% python3 -q
>>> import numpy as np
>>> from numpy import linalg as LA
>>> np.set_printoptions(precision=2, suppress=True, linewidth=200)
>>> def rnd(a):
...     return np.round(a, 2) + 0
... 
>>> X = np.load("block10.npy")
>>> X
array([[ 1,  7,  8,  3],
       [ 5, 11, 13,  4],
       [ 3,  5,  8,  1],
       [ 3,  9,  9,  4]])
>>> X @ X
array([[ 69, 151, 190,  51],
       [111, 257, 323,  88],
       [ 55, 125, 162,  41],
       [ 87, 201, 249,  70]])
>>> (X - X.T) / 2
array([[ 0. ,  1. ,  2.5,  0. ],
       [-1. ,  0. ,  4. , -2.5],
       [-2.5, -4. ,  0. , -4. ],
       [ 0. ,  2.5,  4. ,  0. ]])
>>> np.allclose(X, X.T)
False
>>> np.allclose(X @ X.T, X.T @ X)
False
>>> rnd(LA.det(X))
np.float64(0.0)
>>> left, sv, Vh = LA.svd(X)
>>> evecs = Vh[:(sv > 1e-8).sum()]
>>> rng = np.random.default_rng(835)
>>> vec = X[3] + 4 * X[0] + rng.integers(2) * np.eye(4)[1]
>>> vec
array([ 7., 38., 41., 16.])
>>> LA.matrix_rank(np.vstack([X, vec]))
np.int64(4)
>>> rnd(np.diag(evecs.T @ evecs))
array([0.98, 0.62, 0.94, 0.45])
>>> W1 = np.array([[0, -2, -2, -2, -2],
...     [1, -2, 1, -2, 1],
...     [0, 1, 0, -2, 0],
...     [2, -1, -2, 1, 1]])
>>> coef = np.array([2, 4, 7, -4, 7])
>>> act = np.maximum(X @ W1 + coef, 0)
>>> (act > 0).mean(axis=0)
array([1.  , 0.  , 0.75, 0.  , 1.  ])
>>> LA.matrix_rank(act)
np.int64(3)
>>> (act > 0).astype(int)
array([[1, 0, 1, 0, 1],
       [1, 0, 0, 0, 1],
       [1, 0, 1, 0, 1],
       [1, 0, 1, 0, 1]])
>>> cent = np.array([[-3, 2, 0], [3, -2, -1], [1, 3, -1], [-1, 1, 1], [3, 0, 1]])
>>> (act @ cent).round(6).argmax(axis=1)
array([1, 1, 1, 1])
>>> W1 @ cent
array([[-12,  -4,   0],
       [ -3,   7,   0],
       [  5,  -4,  -3],
       [ -9,   1,   5]])
>>> act @ cent
array([[  6,  48,   9],
       [-27,  42,  12],
       [ -2,  30,   3],
       [-13,  44,  12]])
>>> np.unique(X.round(6), axis=0).shape
(4, 4)
>>> feats = np.array([[3.0, -5.0, 1.0], [8.0, -11.0, 2.0], [8.0, -7.0, -2.0]])
>>> r0, r1 = feats[2], feats[1]
>>> r0 @ r1
np.float64(137.0)
>>> r0 @ r0
np.float64(117.0)
>>> p = (r0 @ r1) / (r0 @ r0) * r0
>>> rnd(p)
array([ 9.37, -8.2 , -2.34])
>>> rnd(LA.norm(r0 + r1) ** 2 + LA.norm(r0 - r1) ** 2)
np.float64(612.0)
>>> LA.matrix_rank(np.outer(r0, r1))
np.int64(1)
>>> w, evecs = LA.eig(feats)
>>> rnd(np.prod(w))
np.float64(-20.0)
>>> rnd(np.sort(LA.eigvals(feats @ feats)))
array([ 1., 16., 25.])
>>> W0 = np.loadtxt("x.csv", delimiter=",")
>>> W0
array([[ 1.51,  1.09, -0.6 ,  1.45,  0.33],
       [ 1.09,  0.03,  2.15, -1.09,  0.49],
       [-0.6 ,  2.15,  0.74,  0.45,  1.29],
       [ 1.45, -1.09,  0.45,  1.55,  0.08],
       [ 0.33,  0.49,  1.29,  0.08, -1.83]])
>>> r0 = np.array([0, 3, -3])
>>> B = feats + np.outer(r0, np.eye(3)[1])
>>> LA.matrix_rank(LA.inv(B) - LA.inv(feats), tol=1e-8)
np.int64(1)
>>> B
array([[  3.,  -5.,   1.],
       [  8.,  -8.,   2.],
       [  8., -10.,  -2.]])
>>> J = np.load("m.npy")
>>> J
array([[ -1,   2,   1,   2,   1],
       [  2, -13,   0,   1,   2],
       [  1,   2,   9,   0,   2],
       [  2,   0,   0,   5,   0],
       [  2,   0,   2,   1,  -3]])
>>> B = np.array([[2, 2, 0], [2, 1, 2], [0, 1, 0], [0, 2, 2], [0, 1, 2]])
>>> np.einsum("ij,ij->i", J, J)
array([ 11, 178,  90,  29,  18])
>>> np.vstack([J, B.T]).shape
(8, 5)
>>> B.T @ J.T
array([[  2, -22,   6,   4,   4],
       [  6,  -5,  15,  14,   5],
       [ 10, -20,   8,  10,  -4]])
>>> np.einsum("ik,kj->ij", J, B)
array([[  2,   6,  10],
       [-22,  -5, -20],
       [  6,  15,   8],
       [  4,  14,  10],
       [  4,   5,  -4]])
>>> J @ B
array([[  2,   6,  10],
       [-22,  -5, -20],
       [  6,  15,   8],
       [  4,  14,  10],
       [  4,   5,  -4]])
>>> LA.matrix_rank(J @ B)
np.int64(3)
>>> def softmax(z):
...     e = np.exp(z - z.max(axis=-1, keepdims=True))
...     return e / e.sum(axis=-1, keepdims=True)
... 
>>> rnd(softmax(J).sum(axis=1))
array([1., 1., 1., 1., 1.])
>>> rnd(softmax(10 * J[3]))
array([0., 0., 0., 1., 0.])
>>> rnd(softmax(J[3] + -2))
array([0.05, 0.01, 0.01, 0.93, 0.01])
>>> scores = J @ J.T / np.sqrt(5)
>>> rnd(softmax(scores))
array([[0.2 , 0.  , 0.75, 0.05, 0.  ],
       [0.  , 1.  , 0.  , 0.  , 0.  ],
       [0.  , 0.  , 1.  , 0.  , 0.  ],
       [0.  , 0.  , 0.  , 1.  , 0.  ],
       [0.  , 0.  , 0.14, 0.02, 0.84]])
>>> rnd(softmax(scores + np.triu(np.full(scores.shape, -np.inf), 1)))
array([[1.  , 0.  , 0.  , 0.  , 0.  ],
       [0.  , 1.  , 0.  , 0.  , 0.  ],
       [0.  , 0.  , 1.  , 0.  , 0.  ],
       [0.  , 0.  , 0.  , 1.  , 0.  ],
       [0.  , 0.  , 0.14, 0.02, 0.84]])
>>> B = J + rng.integers(-2, 3, (5, 4)) @ rng.integers(-2, 3, (4, 5))
>>> B
array([[-3,  0,  3, 10,  3],
       [ 2, -9,  5,  4,  7],
       [11,  0,  9,  2,  6],
       [-6,  0, -1,  2, -5],
       [ 8, -4, -1,  7, -1]])
>>> np.abs(B - J).sum(axis=1)
array([16, 17, 18, 17, 21])
>>> LA.matrix_rank(B - J, tol=1e-8)
np.int64(4)
>>> hat = np.triu(np.array([[-4, 2, 2, 5, 1],
...     [1, 2, -4, 1, -2],
...     [-5, -2, 0, 2, 5],
...     [2, -3, 4, 5, -4],
...     [5, 3, 0, 3, 1]]), 1) + np.eye(5)
>>> B = hat @ J @ LA.inv(hat)
>>> B
array([[  17.,  -54., -229.,  457., 2854.],
       [  -4.,  -13.,  -84.,  205., 1218.],
       [  15.,  -28., -123.,  214., 1387.],
       [  -6.,   12.,   52.,  -85., -558.],
       [   2.,   -4.,  -18.,   31.,  201.]])
>>> rnd(LA.norm(B, 2) / LA.norm(B))
np.float64(1.0)
>>> np.argsort(-LA.norm(B, axis=0).round(6), kind="stable")[:3]
array([4, 3, 2])
>>> sv = 10 * 0.9 ** np.arange(4)
>>> m1 = rng.normal(size=(22, 4)) * rng.permutation(sv)
>>> rnd(m1)
array([[  6.88,  -6.92,   2.18,   2.61],
       [  1.17,   7.67, -13.73, -15.56],
       [-14.13, -17.5 ,   3.8 ,  -7.65],
       [ -2.07,  15.67,   2.11,   3.58],
       [-16.19,  -5.73,  -0.61,  15.45],
       [  7.01,  -8.78,   0.07,  -5.19],
       [  3.45, -10.19,   1.03,  -6.24],
       [  1.07,   3.73,  -5.72,  -0.64],
       [  6.89,  -9.66,   1.07,   7.49],
       [ -6.11, -15.2 , -20.61,   6.52],
       [ -8.77,   2.29,   0.99,   4.44],
       [ -1.08,  10.24,  -2.1 ,   2.87],
       [  4.92,  -1.41,   1.79, -10.49],
       [  1.58,  -1.75,  -5.7 ,   0.49],
       [  2.91,  -3.8 ,  -4.56,   4.11],
       [  9.34,  10.54,  -5.87,  -3.24],
       [  5.39,  -8.64,   3.19,  -7.4 ],
       [  4.38,  -6.93,  -6.35,  -6.68],
       [-14.56,   0.95,  -3.51,  13.99],
       [ -6.2 ,  -7.37, -12.32,  11.49],
       [-20.61,  -3.74,  -2.6 ,  12.73],
       [ -3.09,   3.44,   4.4 ,  -3.43]])
>>> cent = m1[[5, 0]].astype(float)
>>> for _ in range(5):
...     lab = LA.norm(m1[:, None] - cent, axis=-1).argmin(axis=1)
...     cent = np.array([m1[lab == j].mean(axis=0) for j in range(2)])
... 
>>> lab
array([0, 0, 0, 1, 1, 0, 0, 1, 1, 1, 1, 1, 0, 1, 1, 1, 0, 0, 1, 1, 1, 1])
>>> np.bincount(lab)
array([ 8, 14])
>>> rnd(cent)
array([[ 2.38, -6.59, -1.  , -7.07],
       [-4.06, -0.03, -3.93,  5.42]])
>>> np.abs(cent[1] - cent[0]).argmax()
np.int64(3)
>>> O, Rm = LA.qr(m1)
>>> rnd(O.T @ O)
array([[1., 0., 0., 0.],
       [0., 1., 0., 0.],
       [0., 0., 1., 0.],
       [0., 0., 0., 1.]])
>>> rnd(O @ Rm)
array([[  6.88,  -6.92,   2.18,   2.61],
       [  1.17,   7.67, -13.73, -15.56],
       [-14.13, -17.5 ,   3.8 ,  -7.65],
       [ -2.07,  15.67,   2.11,   3.58],
       [-16.19,  -5.73,  -0.61,  15.45],
       [  7.01,  -8.78,   0.07,  -5.19],
       [  3.45, -10.19,   1.03,  -6.24],
       [  1.07,   3.73,  -5.72,  -0.64],
       [  6.89,  -9.66,   1.07,   7.49],
       [ -6.11, -15.2 , -20.61,   6.52],
       [ -8.77,   2.29,   0.99,   4.44],
       [ -1.08,  10.24,  -2.1 ,   2.87],
       [  4.92,  -1.41,   1.79, -10.49],
       [  1.58,  -1.75,  -5.7 ,   0.49],
       [  2.91,  -3.8 ,  -4.56,   4.11],
       [  9.34,  10.54,  -5.87,  -3.24],
       [  5.39,  -8.64,   3.19,  -7.4 ],
       [  4.38,  -6.93,  -6.35,  -6.68],
       [-14.56,   0.95,  -3.51,  13.99],
       [ -6.2 ,  -7.37, -12.32,  11.49],
       [-20.61,  -3.74,  -2.6 ,  12.73],
       [ -3.09,   3.44,   4.4 ,  -3.43]])
>>> O.shape, Rm.shape
((22, 4), (4, 4))
>>> B = m1 + rng.integers(-2, 3, (22, 2)) @ rng.integers(-2, 3, (2, 4))
>>> rnd(B)
array([[  4.88,  -8.92,  10.18,   6.61],
       [  2.17,  10.67, -13.73, -15.56],
       [-16.13, -23.5 ,   3.8 ,  -7.65],
       [ -4.07,   9.67,   2.11,   3.58],
       [-17.19,  -9.73,  -2.61,  14.45],
       [  8.01,  -7.78,  -3.93,  -7.19],
       [  1.45, -12.19,   9.03,  -2.24],
       [  3.07,   7.73,  -9.72,  -2.64],
       [  4.89, -11.66,   9.07,  11.49],
       [ -7.11, -16.2 , -16.61,   8.52],
       [ -8.77,   3.29,   2.99,   5.44],
       [ -3.08,   6.24,   1.9 ,   4.87],
       [  3.92,  -2.41,   5.79,  -8.49],
       [  1.58,   0.25,  -1.7 ,   2.49],
       [  0.91,  -6.8 ,   1.44,   7.11],
       [  7.34,   5.54,  -3.87,  -2.24],
       [  4.39, -12.64,   1.19,  -8.4 ],
       [  5.38,  -2.93,  -4.35,  -5.68],
       [-14.56,  -0.05,  -5.51,  12.99],
       [ -7.2 ,  -9.37, -10.32,  12.49],
       [-21.61,  -4.74,   1.4 ,  14.73],
       [ -3.09,   3.44,   4.4 ,  -3.43]])
>>> LA.matrix_rank(B - m1, tol=1e-8)
np.int64(2)
>>> rnd(B - m1)
array([[-2., -2.,  8.,  4.],
       [ 1.,  3.,  0.,  0.],
       [-2., -6.,  0.,  0.],
       [-2., -6.,  0.,  0.],
       [-1., -4., -2., -1.],
       [ 1.,  1., -4., -2.],
       [-2., -2.,  8.,  4.],
       [ 2.,  4., -4., -2.],
       [-2., -2.,  8.,  4.],
       [-1., -1.,  4.,  2.],
       [ 0.,  1.,  2.,  1.],
       [-2., -4.,  4.,  2.],
       [-1., -1.,  4.,  2.],
       [ 0.,  2.,  4.,  2.],
       [-2., -3.,  6.,  3.],
       [-2., -5.,  2.,  1.],
       [-1., -4., -2., -1.],
       [ 1.,  4.,  2.,  1.],
       [ 0., -1., -2., -1.],
       [-1., -2.,  2.,  1.],
       [-1., -1.,  4.,  2.],
       [ 0.,  0.,  0.,  0.]])
>>> rnd(np.abs(B - m1).sum(axis=1))
array([16.,  4.,  8.,  8.,  8.,  8., 16., 12., 16.,  8.,  4., 12.,  8.,  8., 14., 10.,  8.,  8.,  4.,  6.,  8.,  0.])
>>> rnd(LA.svd(B - m1, compute_uv=False))
array([23.06, 13.93,  0.  ,  0.  ])
>>> cent = B[[12, 10]].astype(float)
>>> for _ in range(3):
...     lab = LA.norm(B[:, None] - cent, axis=-1).argmin(axis=1)
...     cent = np.array([B[lab == j].mean(axis=0) for j in range(2)])
... 
>>> lab
array([0, 0, 0, 1, 1, 0, 0, 0, 1, 1, 1, 1, 0, 0, 1, 0, 0, 0, 1, 1, 1, 0])
>>> rnd(cent)
array([[ 1.91, -3.56, -0.24, -4.53],
       [-7.78, -3.94, -1.61,  9.57]])
>>> A = np.array([[5, 5, 5, 5], [5, 10, 10, 10], [5, 10, 15, 15], [5, 10, 15, 20]])
>>> A
array([[ 5,  5,  5,  5],
       [ 5, 10, 10, 10],
       [ 5, 10, 15, 15],
       [ 5, 10, 15, 20]])
>>> rnd(LA.norm(A, axis=0))
array([10.  , 18.03, 23.98, 27.39])
>>> rnd(LA.norm(A[1] - A[3]))
np.float64(11.18)
>>> rnd(LA.norm(A, axis=1))
array([10.  , 18.03, 23.98, 27.39])
>>> rnd(LA.norm(A[1], 1)), rnd(LA.norm(A[1], np.inf))
(np.float64(35.0), np.float64(10.0))
>>> rnd(LA.norm(A, 2))
np.float64(41.45)
>>> LA.norm(A, axis=1).argmax()
np.int64(3)
>>> O, Rm = LA.qr(A)
>>> O.shape, Rm.shape
((4, 4), (4, 4))
>>> rnd(np.abs(np.diag(Rm)))
array([10.  ,  4.33,  4.08,  3.54])
>>> rnd(O.T @ O)
array([[1., 0., 0., 0.],
       [0., 1., 0., 0.],
       [0., 0., 1., 0.],
       [0., 0., 0., 1.]])
>>> rnd(np.trace(O @ O.T))
np.float64(4.0)
>>> rnd(O)
array([[-0.5 ,  0.87,  0.  ,  0.  ],
       [-0.5 , -0.29,  0.82,  0.  ],
       [-0.5 , -0.29, -0.41, -0.71],
       [-0.5 , -0.29, -0.41,  0.71]])
>>> np.allclose(Rm.T @ Rm, A.T @ A)
True
>>> abs(Rm[0, 0]), rnd(LA.norm(A[:, 0]))
(np.float64(10.0), np.float64(10.0))
>>> rnd(O @ Rm)
array([[ 5.,  5.,  5.,  5.],
       [ 5., 10., 10., 10.],
       [ 5., 10., 15., 15.],
       [ 5., 10., 15., 20.]])
